% python3 -q
>>> import numpy as np
>>> from numpy import linalg as LA
>>> np.set_printoptions(precision=2, suppress=True, linewidth=120, sign=" ")
>>> def rd(a):
...     return np.round(a, 2) + 0
... 
>>> arr = np.load("dump.npy")
>>> arr
array([[-0.73, -0.93, -0.8 , -0.19,  0.5 , -0.77,  0.93, -0.18, -0.99, -0.88,  0.66],
       [-0.88, -0.98, -0.96,  0.99, -0.02,  0.98,  0.94,  0.9 , -0.7 , -0.58,  0.63],
       [ 0.15,  0.71, -0.13, -0.96,  0.  , -0.87, -0.34, -0.65, -0.15,  0.28, -0.57],
       [ 0.54,  1.  , -0.49, -1.  , -0.63, -0.85, -0.96, -0.81,  0.99,  0.98, -0.99],
       [ 0.79,  0.94,  0.93, -1.  ,  0.45, -1.  , -0.73, -0.97, -0.86, -0.28, -0.23],
       [-0.52, -0.45, -0.83,  0.95, -0.47,  0.98,  0.17,  0.84,  0.92,  0.6 , -0.36],
       [-0.82, -0.94, -0.94,  0.94, -0.03,  0.9 ,  0.89,  0.77, -0.66, -0.41,  0.35],
       [ 0.45, -0.96,  0.98,  0.98,  0.76, -0.54,  0.73,  0.01, -0.99, -0.98,  0.99],
       [ 0.24,  0.01,  0.36,  1.  , -0.54,  1.  , -0.62,  0.9 ,  0.99,  0.74, -0.03],
       [-0.06,  0.94, -0.86, -0.87, -0.69,  0.66, -0.8 ,  0.1 ,  0.99,  0.96, -0.97],
       [-0.56, -0.24, -0.86, -0.9 ,  0.12, -0.79,  0.6 , -0.42, -0.86, -0.21, -0.37],
       [ 0.49,  0.59,  0.69,  0.  , -0.1 ,  0.08, -0.61, -0.09,  0.72,  0.33, -0.1 ],
       [ 0.49,  0.33,  0.8 , -0.06,  0.14, -0.41, -0.4 , -0.27,  0.02, -0.16,  0.31],
       [-0.82, -0.32, -0.99,  0.98, -0.8 ,  1.  ,  0.14,  0.96,  1.  ,  0.94, -0.89],
       [ 0.06,  0.06,  0.15, -0.56,  0.16, -0.64,  0.07, -0.35, -0.55, -0.24,  0.08],
       [ 0.42,  0.89,  0.22, -0.93, -0.22, -0.64, -0.73, -0.54,  0.76,  0.66, -0.72],
       [-0.42, -0.86, -0.23,  0.64,  0.36, -0.16,  0.77,  0.15, -0.94, -0.77,  0.71],
       [ 0.47,  0.31,  0.75,  0.74, -0.12,  0.64, -0.54,  0.28,  0.8 ,  0.24,  0.19],
       [ 0.96,  0.02,  1.  ,  0.97,  0.63, -0.51, -0.77, -0.32, -0.41, -0.88,  0.98],
       [-0.83, -0.38, -0.99, -0.98,  0.04, -0.86,  0.81, -0.46, -0.93, -0.08, -0.71],
       [-0.67, -0.87, -0.79,  0.56,  0.21,  0.18,  0.83,  0.32, -0.9 , -0.62,  0.45],
       [-0.09, -0.58,  0.13,  0.96, -0.09,  0.9 ,  0.17,  0.66,  0.49, -0.08,  0.45],
       [ 0.45,  0.99, -0.43, -0.98, -0.65, -0.04, -0.94, -0.41,  0.99,  0.97, -0.97],
       [ 0.91,  0.73,  1.  ,  0.09,  0.35, -0.76, -0.84, -0.58,  0.23, -0.39,  0.73],
       [ 0.92,  0.8 ,  1.  , -0.07,  0.31, -0.78, -0.87, -0.62,  0.39, -0.28,  0.67],
       [-0.12, -0.9 ,  0.55,  0.98,  0.32,  0.72,  0.64,  0.58, -0.74, -0.77,  0.88],
       [ 0.72,  0.92,  0.87, -1.  ,  0.31, -0.99, -0.71, -0.93, -0.63, -0.06, -0.33],
       [-0.97, -0.65, -1.  ,  0.91, -0.85,  1.  ,  0.73,  0.97,  0.99,  0.96, -0.97],
       [-0.91, -0.79, -1.  ,  0.52, -0.4 ,  0.92,  0.83,  0.74,  0.09,  0.42, -0.67],
       [ 0.93,  0.98,  0.99, -0.99,  0.23, -0.99, -0.95, -0.92,  0.41,  0.24, -0.21],
       [-0.87, -0.97, -0.96,  0.91,  0.15,  0.77,  0.95,  0.7 , -0.93, -0.69,  0.54],
       [ 0.24,  0.41,  0.23,  0.66, -0.32,  0.81, -0.53,  0.43,  0.92,  0.57, -0.28],
       [ 0.18,  0.23,  0.3 , -0.4 ,  0.07, -0.43, -0.15, -0.25, -0.14, -0.05,  0.01],
       [ 0.96,  0.99,  1.  , -1.  ,  0.3 , -1.  , -0.97, -0.96,  0.27,  0.23, -0.26],
       [-0.15,  0.98, -0.94, -1.  , -0.58, -0.81, -0.77, -0.71,  0.93,  0.95, -0.99],
       [ 0.83,  0.78,  0.98, -0.41,  0.2 , -0.74, -0.8 , -0.58,  0.38, -0.08,  0.38],
       [-0.76,  0.36, -0.99, -0.21, -0.69,  0.94,  0.02,  0.66,  0.97,  0.92, -0.94],
       [-0.52, -0.92, -0.47,  1.  , -0.25,  1.  ,  0.58,  0.95,  0.75, -0.09,  0.65],
       [-0.42, -0.32, -0.69, -0.52,  0.07, -0.4 ,  0.48, -0.13, -0.66, -0.18, -0.14],
       [-0.24,  0.55, -0.77, -0.46, -0.41,  0.54, -0.32,  0.19,  0.86,  0.74, -0.77]])
>>> d = LA.norm(arr[:, None] - arr[None], axis=-1)
>>> LA.matrix_rank(d ** 2)
np.int64(13)
>>> d[0].round(6).argsort(kind="stable")[:4]
array([  0,  16,  20,  38])
>>> np.unravel_index(d.round(6).argmax(), d.shape)
(np.int64(4), np.int64(27))
>>> d.mean(axis=1).argmax()
np.int64(27)
>>> W2 = arr[[17, 1]].astype(float)
>>> for _ in range(5):
...     idx = LA.norm(arr[:, None] - W2, axis=-1).argmin(axis=1)
...     W2 = np.array([arr[idx == j].mean(axis=0) for j in range(2)])
... 
>>> idx
array([ 1,  1,  0,  0,  0,  1,  1,  1,  0,  0,  1,  0,  0,  1,  0,  0,  1,  0,  0,  1,  1,  1,  0,  0,  0,  1,  0,  1,
        1,  0,  1,  0,  0,  0,  0,  0,  1,  1,  1,  0])
>>> np.bincount(idx)
array([ 22,  18])
>>> np.abs(W2[1] - W2[0]).argmax()
np.int64(1)
>>> Xc = arr - arr.mean(axis=0)
>>> vecs = LA.svd(Xc)[2][:3]
>>> A2 = Xc - Xc @ vecs.T @ vecs
>>> rd(np.diag(vecs.T @ vecs))
array([ 0.23,  0.22,  0.43,  0.41,  0.1 ,  0.32,  0.24,  0.19,  0.39,  0.22,  0.26])
>>> A2 = arr / np.sqrt((arr ** 2).mean(axis=1, keepdims=True))
>>> LA.matrix_rank(A2) == LA.matrix_rank(arr)
np.True_
>>> rd(LA.norm(A2, axis=1))
array([ 3.32,  3.32,  3.32,  3.32,  3.32,  3.32,  3.32,  3.32,  3.32,  3.32,  3.32,  3.32,  3.32,  3.32,  3.32,  3.32,
        3.32,  3.32,  3.32,  3.32,  3.32,  3.32,  3.32,  3.32,  3.32,  3.32,  3.32,  3.32,  3.32,  3.32,  3.32,  3.32,
        3.32,  3.32,  3.32,  3.32,  3.32,  3.32,  3.32,  3.32])
>>> G = np.cov(arr, rowvar=False)
>>> np.argwhere(np.triu(np.abs(np.corrcoef(arr.T)) > 0.8, 1))
array([[  0,   2],
       [  0,   6],
       [  1,   6],
       [  3,   7],
       [  4,   9],
       [  5,   7],
       [  8,   9],
       [  9,  10]])
>>> G.shape
(11, 11)
>>> rd(np.corrcoef(arr[:, 7], arr[:, 5])[0, 1])
np.float64(0.95)
>>> rd(arr.std(axis=0))
array([ 0.64,  0.73,  0.78,  0.8 ,  0.41,  0.77,  0.69,  0.63,  0.75,  0.6 ,  0.63])
>>> A2 = np.array([[0, 1, 2, -2, 2],
...     [-2, 0, -2, 0, -2],
...     [-2, 1, 0, 2, 1],
...     [-1, 1, -2, -1, -2],
...     [2, -1, -2, 2, -1]])
>>> F = np.triu(A2)
>>> F
array([[ 0,  1,  2, -2,  2],
       [ 0,  0, -2,  0, -2],
       [ 0,  0,  0,  2,  1],
       [ 0,  0,  0, -1, -2],
       [ 0,  0,  0,  0, -1]])
>>> np.trace(F)
np.int64(-2)
>>> rd(LA.det(F))
np.float64(0.0)
>>> np.allclose(F, F.T)
False
>>> (F - F.T) / 2
array([[ 0. ,  0.5,  1. , -1. ,  1. ],
       [-0.5,  0. , -1. ,  0. , -1. ],
       [-1. ,  1. ,  0. ,  1. ,  0.5],
       [ 1. ,  0. , -1. ,  0. , -1. ],
       [-1. ,  1. , -0.5,  1. ,  0. ]])
>>> LA.matrix_power(F, 4)
array([[  0,   0,   0,  10,  36],
       [  0,   0,   0,  -4, -16],
       [  0,   0,   0,  -2, -13],
       [  0,   0,   0,   1,   8],
       [  0,   0,   0,   0,   1]])
>>> F @ F
array([[ 0,  0, -2,  6,  2],
       [ 0,  0,  0, -4,  0],
       [ 0,  0,  0, -2, -5],
       [ 0,  0,  0,  1,  4],
       [ 0,  0,  0,  0,  1]])
>>> LA.determinant(F)
Traceback (most recent call last):
  File "<python-input-37>", line 1, in <module>
    LA.determinant(F)
    ^^^^^^^^^^^^^^
AttributeError: module 'numpy.linalg' has no attribute 'determinant'
>>> A = np.load("run19.npy")
>>> A
array([[ 3, -8,  2, -8, -7, -7, -6,  5, -7, -9],
       [-8,  3, -8,  2, -8, -7, -7, -6,  5, -7],
       [ 2, -8,  3, -8,  2, -8, -7, -7, -6,  5],
       [-8,  2, -8,  3, -8,  2, -8, -7, -7, -6],
       [-7, -8,  2, -8,  3, -8,  2, -8, -7, -7],
       [-7, -7, -8,  2, -8,  3, -8,  2, -8, -7],
       [-6, -7, -7, -8,  2, -8,  3, -8,  2, -8],
       [ 5, -6, -7, -7, -8,  2, -8,  3, -8,  2],
       [-7,  5, -6, -7, -7, -8,  2, -8,  3, -8],
       [-9, -7,  5, -6, -7, -7, -8,  2, -8,  3]])
>>> # symmetric
>>> LA.rank(A)
Traceback (most recent call last):
  File "<python-input-41>", line 1, in <module>
    LA.rank(A)
    ^^^^^^^
AttributeError: module 'numpy.linalg' has no attribute 'rank'
>>> np.abs(A).max()
np.int64(9)
>>> np.diff(A, axis=0)
array([[-11,  11, -10,  10,  -1,   0,  -1, -11,  12,   2],
       [ 10, -11,  11, -10,  10,  -1,   0,  -1, -11,  12],
       [-10,  10, -11,  11, -10,  10,  -1,   0,  -1, -11],
       [  1, -10,  10, -11,  11, -10,  10,  -1,   0,  -1],
       [  0,   1, -10,  10, -11,  11, -10,  10,  -1,   0],
       [  1,   0,   1, -10,  10, -11,  11, -10,  10,  -1],
       [ 11,   1,   0,   1, -10,  10, -11,  11, -10,  10],
       [-12,  11,   1,   0,   1, -10,  10, -11,  11, -10],
       [ -2, -12,  11,   1,   0,   1, -10,  10, -11,  11]])
>>> np.unravel_index(np.abs(A).argmax(), A.shape)
(np.int64(0), np.int64(9))
>>> A.sum(axis=0)
array([-42, -41, -32, -45, -46, -46, -45, -32, -41, -42])
>>> np.zeros(10, 10)
Traceback (most recent call last):
  File "<python-input-46>", line 1, in <module>
    np.zeros(10, 10)
    ~~~~~~~~^^^^^^^^
TypeError: Cannot interpret '10' as a data type
